In [1]: import numpy as np

In [2]: import numpy.linalg as la

In [3]: np.set_printoptions(precision=2, suppress=True, linewidth=160, legacy="1.25")

In [4]: sv = 5 * 0.5 ** np.arange(7)

In [5]: rng = np.random.default_rng(89463)

In [6]: M = rng.normal(size=(19, 7)) * rng.permutation(sv)

In [7]: M.round(2) + 0
Out[7]: 
array([[ -2.3 ,  -0.03,  -0.01,  -2.19,  -0.07,  -0.2 ,   0.67],
       [  0.29,  -0.17,   0.  ,  -5.12,   0.13,  -0.82,  -1.55],
       [  0.68,  -0.21,   0.17,  -0.35,  -0.03,  -1.35,  -0.35],
       [ -0.1 ,   0.36,   0.05,   1.49,  -0.08,   3.85,   1.02],
       [ -1.47,  -0.34,  -0.12,   4.43,   0.17,   1.52,   1.03],
       [  1.44,  -0.37,   0.1 ,   2.85,  -0.02,   1.04,   0.47],
       [  0.4 ,   0.23,  -0.12,   1.54,   0.04,   0.26,   0.01],
       [ -3.14,  -0.05,   0.19,  -4.42,   0.01,   0.38,  -0.14],
       [  2.26,  -0.59,  -0.1 ,   7.59,   0.04,   3.55,   0.6 ],
       [  0.87,  -0.19,   0.08,  -6.61,  -0.18,  -0.95,   0.32],
       [  3.82,   0.01,  -0.09,   6.74,  -0.04,   2.43,   0.75],
       [ -3.33,  -0.03,  -0.21,   9.95,   0.01,   1.47,  -0.27],
       [ -1.28,   0.16,  -0.18,   0.68,   0.1 ,  -2.05,  -0.23],
       [ -5.81,  -0.08,  -0.21,  12.7 ,   0.21,   2.42,   0.08],
       [  0.61,   0.32,  -0.06,  -7.09,  -0.06,  -0.91,  -0.13],
       [  3.06,   0.01,  -0.02,  -0.67,  -0.12,  -1.77,   0.29],
       [ -6.63,  -0.19,   0.01,   3.03,  -0.02,  -0.57,  -0.77],
       [  2.51,  -0.34,   0.29, -12.16,   0.1 ,  -0.34,  -0.73],
       [ -0.33,  -0.05,   0.03,  -0.83,   0.05,  -0.05,   0.11]])

In [8]: Xs = M - M.mean(axis=0)

In [9]: left, sv, Vt = la.svd(Xs, full_matrices=False)

In [10]: np.abs(left[:, 0]).argmax()
Out[10]: 17

In [11]: np.searchsorted(np.cumsum(sv ** 2) / (sv ** 2).sum(), 0.9) + 1
Out[11]: 2

In [12]: la.matrix_rank(Xs)
Out[12]: 7

In [13]: np.abs(Vt[0]).argmax()
Out[13]: 3

In [14]: np.abs(Vt[-1])
Out[14]: array([0.01, 0.19, 0.72, 0.01, 0.67, 0.03, 0.04])

In [15]: np.round(Xs.mean(axis=0), 2) + 0
Out[15]: array([0., 0., 0., 0., 0., 0., 0.])

In [16]: Xs = M - M.mean(axis=0)

In [17]: evecs = la.svd(Xs)[2][:3]

In [18]: out = Xs - Xs @ evecs.T @ evecs

In [19]: np.round(np.cov(Xs @ evecs.T, rowvar=False), 2) + 0
Out[19]: 
array([[40.73,  0.  ,  0.  ],
       [ 0.  ,  7.15,  0.  ],
       [ 0.  ,  0.  ,  1.69]])

In [20]: out.std(axis=0)
Out[20]: array([0.03, 0.23, 0.09, 0.01, 0.09, 0.09, 0.48])

In [21]: (Xs @ evecs.T).std(axis=0)
Out[21]: array([6.21, 2.6 , 1.27])

In [22]: np.round(la.norm(out) / la.norm(Xs), 2)
Out[22]: 0.08

In [23]: D = la.norm(M[:, None] - M[None], axis=-1)

In [24]: D[:5, :5]
Out[24]: 
array([[ 0.  ,  4.55,  3.84,  5.92,  6.92],
       [ 4.55,  0.  ,  4.98,  8.52, 10.33],
       [ 3.84,  4.98,  0.  ,  5.77,  6.14],
       [ 5.92,  8.52,  5.77,  0.  ,  4.07],
       [ 6.92, 10.33,  6.14,  4.07,  0.  ]])

In [25]: la.matrix_rank(D ** 2)
Out[25]: 9

In [26]: D[13].round(6).argsort(kind="stable")[:4]
Out[26]: array([13, 11,  4,  8])

In [27]: np.flatnonzero(D[13] < D.mean() / 2)
Out[27]: array([11, 13])

In [28]: P = M @ la.solve(M.T @ M, M.T)

In [29]: round(np.trace(P), 2)
Out[29]: 7.0

In [30]: la.matrix_rank(np.eye(19) - P)
Out[30]: 12

In [31]: P @ M[:, 1]
Out[31]: array([-0.03, -0.17, -0.21,  0.36, -0.34, -0.37,  0.23, -0.05, -0.59, -0.19,  0.01, -0.03,  0.16, -0.08,  0.32,  0.01, -0.19, -0.34, -0.05])

In [32]: mat = np.array([[2, 0, -8, 2, 4, -2],
    ...:     [4, -2, -4, -2, 4, 0],
    ...:     [0, 0, 0, 0, 0, 0],
    ...:     [-2, 2, -4, 4, 0, -2],
    ...:     [5, -2, -8, -1, 6, -1],
    ...:     [-2, 2, -4, 4, 0, -2]])

In [33]: round(float(la.det(mat)), 2)
Out[33]: 0.0

In [34]: assert mat == mat.T
---------------------------------------------------------------------------
ValueError                                Traceback (most recent call last)
Cell In[34], line 1
----> 1 assert mat == mat.T

ValueError: The truth value of an array with more than one element is ambiguous. Use a.any() or a.all()

In [35]: mat @ mat
Out[35]: 
array([[ 24,  -8, -48,   0,  32,  -8],
       [ 24,  -8, -48,   0,  32,  -8],
       [  0,   0,   0,   0,   0,   0],
       [  0,   0,   0,   0,   0,   0],
       [ 36, -12, -72,   0,  48, -12],
       [  0,   0,   0,   0,   0,   0]])

In [36]: la.matrix_power(mat, 3)
Out[36]: 
array([[ 192,  -64, -384,    0,  256,  -64],
       [ 192,  -64, -384,    0,  256,  -64],
       [   0,    0,    0,    0,    0,    0],
       [   0,    0,    0,    0,    0,    0],
       [ 288,  -96, -576,    0,  384,  -96],
       [   0,    0,    0,    0,    0,    0]])

In [37]: np.trace(mat)
Out[37]: 8

In [38]: (mat - mat.T) / 2
Out[38]: 
array([[ 0. , -2. , -4. ,  2. , -0.5,  0. ],
       [ 2. ,  0. , -2. , -2. ,  3. , -1. ],
       [ 4. ,  2. ,  0. ,  2. ,  4. ,  2. ],
       [-2. ,  2. , -2. ,  0. ,  0.5, -3. ],
       [ 0.5, -3. , -4. , -0.5,  0. , -0.5],
       [ 0. ,  1. , -2. ,  3. ,  0.5,  0. ]])

In [39]: np.round(np.abs(la.eigvals(mat)).max(), 2)
Out[39]: 8.0

In [40]: np.allclose(mat, mat.T)
Out[40]: False

In [41]: np.allclose(mat @ mat.T, mat.T @ mat)
Out[41]: False

In [42]: mat.inv()
---------------------------------------------------------------------------
AttributeError                            Traceback (most recent call last)
Cell In[42], line 1
----> 1 mat.inv()

AttributeError: 'numpy.ndarray' object has no attribute 'inv'

In [43]: O, _ = la.qr(np.array([[-0.4, -0.4, -0.4, 0.2, 1.1],
    ...:     [-2.2, -0.9, 0.5, 0.5, -0.7],
    ...:     [-0.4, 0.3, -0.6, 0.6, -1.1],
    ...:     [0.6, 1.3, 1.0, -1.3, -0.5],
    ...:     [0.2, 1.2, -0.2, -0.8, 1.5]]))

In [44]: ev = np.array([2, 2, 0, 1, 2])

In [45]: W0 = O @ np.diag(ev) @ O.T

In [46]: W0
Out[46]: 
array([[ 1.52,  0.14,  0.04,  0.39, -0.49],
       [ 0.14,  1.84,  0.36, -0.34,  0.2 ],
       [ 0.04,  0.36,  0.88,  0.63, -0.12],
       [ 0.39, -0.34,  0.63,  1.29,  0.49],
       [-0.49,  0.2 , -0.12,  0.49,  1.48]])

In [47]: r = la.matrix_rank(mat)

In [48]: r
Out[48]: 2

In [49]: N = la.svd(mat)[2][r:].T

In [50]: [int(la.matrix_rank(np.delete(mat, i, axis=0))) for i in range(6)]
Out[50]: [2, 2, 2, 2, 2, 2]

In [51]: [int(la.matrix_rank(mat[:i])) for i in range(1, len(mat) + 1)]
Out[51]: [1, 2, 2, 2, 2, 2]

In [52]: np.round(mat @ N, 2) + 0
Out[52]: 
array([[0., 0., 0., 0.],
       [0., 0., 0., 0.],
       [0., 0., 0., 0.],
       [0., 0., 0., 0.],
       [0., 0., 0., 0.],
       [0., 0., 0., 0.]])

In [53]: N @ N.T
Out[53]: 
array([[ 0.65,  0.22,  0.12,  0.29, -0.27, -0.08],
       [ 0.22,  0.85,  0.04, -0.24,  0.13,  0.08],
       [ 0.12,  0.04,  0.29,  0.24,  0.31, -0.2 ],
       [ 0.29, -0.24,  0.24,  0.59,  0.12,  0.18],
       [-0.27,  0.13,  0.31,  0.12,  0.71,  0.01],
       [-0.08,  0.08, -0.2 ,  0.18,  0.01,  0.91]])

In [54]: [int(la.matrix_rank(mat[:, :j + 1])) for j in range(6)]
Out[54]: [1, 2, 2, 2, 2, 2]

In [55]: x0 = np.array([4, 1, -8, -7, 5, -9, -7])

In [56]: np.sign((M @ x0).round(6))
Out[56]: array([ 1.,  1.,  1., -1., -1., -1., -1.,  1., -1.,  1., -1., -1.,  1., -1.,  1.,  1., -1.,  1.,  1.])

In [57]: x0 @ M
---------------------------------------------------------------------------
ValueError                                Traceback (most recent call last)
Cell In[57], line 1
----> 1 x0 @ M

ValueError: matmul: Input operand 1 has a mismatch in its core dimension 0, with gufunc signature (n?,k),(k,m?)->(n?,m?) (size 19 is different from 7)

In [58]: blk = np.stack([W0, 4 * W0, W0[::-1]])

In [59]: np.round(la.det(blk), 2) + 0
Out[59]: array([0., 0., 0.])

In [60]: blk.shape
Out[60]: (3, 5, 5)

In [61]: ev, evecs = la.eigh(W0)

In [62]: x0 = np.array([-2, -3, 5, 1, 4])

In [63]: evecs * np.abs(ev) @ evecs.T
Out[63]: 
array([[ 1.52,  0.14,  0.04,  0.39, -0.49],
       [ 0.14,  1.84,  0.36, -0.34,  0.2 ],
       [ 0.04,  0.36,  0.88,  0.63, -0.12],
       [ 0.39, -0.34,  0.63,  1.29,  0.49],
       [-0.49,  0.2 , -0.12,  0.49,  1.48]])

In [64]: round(float(x0 @ W0 @ x0 / (x0 @ x0)), 2), round(float(ev[0]), 2), round(ev[-1], 2)
Out[64]: (1.25, -0.0, 2.0)

In [65]: np.round(x0 @ W0 @ x0, 2)
Out[65]: 68.48

In [66]: la.eigvalsh(W0[1:, 1:])
Out[66]: array([0.12, 1.36, 2.  , 2.  ])

In [67]: def softmax(z):
    ...:     e = np.exp(z - z.max(axis=-1, keepdims=True))
    ...:     return e / e.sum(axis=-1, keepdims=True)
    ...: 

In [68]: softmax(W0).sum(axis=1)
Out[68]: array([1., 1., 1., 1., 1.])

In [69]: np.round(softmax(10 * W0[2]), 2) + 0
Out[69]: array([0.  , 0.01, 0.91, 0.08, 0.  ])

In [70]: softmax(W0[2] + 3)
Out[70]: array([0.14, 0.19, 0.31, 0.25, 0.12])

In [71]: att = W0 @ W0.T / np.sqrt(5)

In [72]: softmax(att + np.triu(np.full(att.shape, -np.inf), 1))
Out[72]: 
array([[1.  , 0.  , 0.  , 0.  , 0.  ],
       [0.18, 0.82, 0.  , 0.  , 0.  ],
       [0.28, 0.31, 0.41, 0.  , 0.  ],
       [0.21, 0.11, 0.24, 0.45, 0.  ],
       [0.07, 0.15, 0.13, 0.2 , 0.44]])

In [73]: J = np.load("m.npy")

In [74]: J
Out[74]: 
array([[ 1.28, -1.  ,  0.64,  0.14],
       [-1.  ,  1.59,  1.27,  1.82],
       [ 0.64,  1.27,  1.8 , -1.93],
       [ 0.14,  1.82, -1.93, -0.66]])

In [75]: w1 = np.array([[1, -1, 1, -1, -1],
    ...:     [-3, 0, 1, -1, -1],
    ...:     [0, 2, 3, 2, 1],
    ...:     [1, 2, -3, -2, 1]])

In [76]: beta = np.array([2, -2, -1, 1, 0])

In [77]: H = np.maximum(J @ w1 + beta, 0)

In [78]: (H > 0).mean(axis=0)
Out[78]: array([0.25, 0.25, 0.5 , 0.5 , 0.5 ])

In [79]: (H > 0).astype(int)
Out[79]: 
array([[1, 0, 1, 1, 1],
       [0, 1, 0, 0, 1],
       [0, 0, 1, 1, 0],
       [0, 0, 0, 0, 0]])

In [80]: la.matrix_rank(H)
Out[80]: 3

In [81]: H
Out[81]: 
array([[ 6.42,  0.  ,  0.78,  1.72,  0.5 ],
       [ 0.  ,  5.18,  0.  ,  0.  ,  2.5 ],
       [ 0.  ,  0.  , 12.1 ,  6.55,  0.  ],
       [ 0.  ,  0.  ,  0.  ,  0.  ,  0.  ]])

In [82]: basis = np.array([[-3, -3], [-8, 6], [3, -5], [4, 9], [-2, -7]])

In [83]: w1 @ basis
Out[83]: 
array([[  6, -16],
       [ 10,   2],
       [ -1,   8],
       [-38,  -1]])

In [84]: r = la.matrix_rank(H)

In [85]: r
Out[85]: 3

In [86]: N = la.svd(H)[2][r:].T

In [87]: N.shape
Out[87]: (5, 2)

In [88]: np.allclose(H @ N, 0)
Out[88]: True

In [89]: [int(la.matrix_rank(H[:, :j + 1])) for j in range(5)]
Out[89]: [1, 2, 3, 3, 3]

In [90]: [int(la.matrix_rank(H[:i])) for i in range(1, len(H) + 1)]
Out[90]: [1, 2, 3, 3]

In [91]: np.round(H @ N, 2) + 0
Out[91]: 
array([[0., 0.],
       [0., 0.],
       [0., 0.],
       [0., 0.]])

In [92]: O, r_ = la.qr(J)

In [93]: np.abs(np.diag(r_))
Out[93]: array([1.75, 2.72, 2.98, 1.9 ])

In [94]: O.shape, r_.shape
Out[94]: ((4, 4), (4, 4))

In [95]: round(float(abs(r_[0, 0])), 2), round(la.norm(J[:, 0]), 2)
Out[95]: (1.75, 1.75)

In [96]: data = np.load("out6.npy")

In [97]: data
Out[97]: 
array([[ 3,  0,  0,  0,  0,  0],
       [-3,  1,  0,  0,  0,  0],
       [ 0,  1,  3,  0,  0,  0],
       [-3, -1,  3,  0,  0,  0],
       [-2,  2, -1, -2,  2,  0],
       [-1,  2,  3,  0, -2,  0]])

In [98]: data.mean(axis=0)
Out[98]: array([-1.  ,  0.83,  1.33, -0.33,  0.  ,  0.  ])

In [99]: round(float(la.norm(data)), 2)
Out[99]: 9.11

In [100]: data.sum(axis=1)
Out[100]: array([ 3, -2,  4, -1, -1,  2])

In [101]: np.diff(data, axis=0)
Out[101]: 
array([[-6,  1,  0,  0,  0,  0],
       [ 3,  0,  3,  0,  0,  0],
       [-3, -2,  0,  0,  0,  0],
       [ 1,  3, -4, -2,  2,  0],
       [ 1,  0,  4,  2, -4,  0]])

In [102]: data.sum(axis=0)
Out[102]: array([-6,  5,  8, -2,  0,  0])

In [103]: np.abs(np.diag(la.qr(data)[1])) > 1e-9
Out[103]: array([ True,  True,  True,  True,  True, False])

In [104]: try:
     ...:     la.inv(data)
     ...: except la.LinAlgError as e:
     ...:     print(repr(e))
     ...: 
LinAlgError('Singular matrix')

In [105]: np.unique(data.round(6), axis=0).shape
Out[105]: (6, 6)

In [106]: left, sv, Vt = la.svd(data)

In [107]: sv
Out[107]: array([6.51, 5.  , 3.24, 2.18, 0.61, 0.  ])

In [108]: out = left[:, :5] @ np.diag(sv[:5]) @ Vt[:5]

In [109]: round(np.abs(data - out).max(), 2)
Out[109]: 0.0

In [110]: la.matrix_rank(data, rtol=0.05)
Out[110]: 5

In [111]: r = la.matrix_rank(data)

In [112]: r
Out[112]: 5

In [113]: N = la.svd(data)[2][r:].T

In [114]: data @ N
Out[114]: 
array([[0.],
       [0.],
       [0.],
       [0.],
       [0.],
       [0.]])

In [115]: N @ N.T
Out[115]: 
array([[0., 0., 0., 0., 0., 0.],
       [0., 0., 0., 0., 0., 0.],
       [0., 0., 0., 0., 0., 0.],
       [0., 0., 0., 0., 0., 0.],
       [0., 0., 0., 0., 0., 0.],
       [0., 0., 0., 0., 0., 1.]])

In [116]: [int(la.matrix_rank(np.delete(data, i, axis=0))) for i in range(6)]
Out[116]: [5, 5, 5, 5, 4, 4]

In [117]: np.allclose(data @ N, 0)
Out[117]: True

In [118]: [int(la.matrix_rank(data[:, :j + 1])) for j in range(6)]
Out[118]: [1, 2, 3, 4, 5, 5]

In [119]: N.shape
Out[119]: (6, 1)

In [120]: la.matrix_rank(data.T @ data), la.matrix_rank(data @ data.T)
Out[120]: (5, 5)
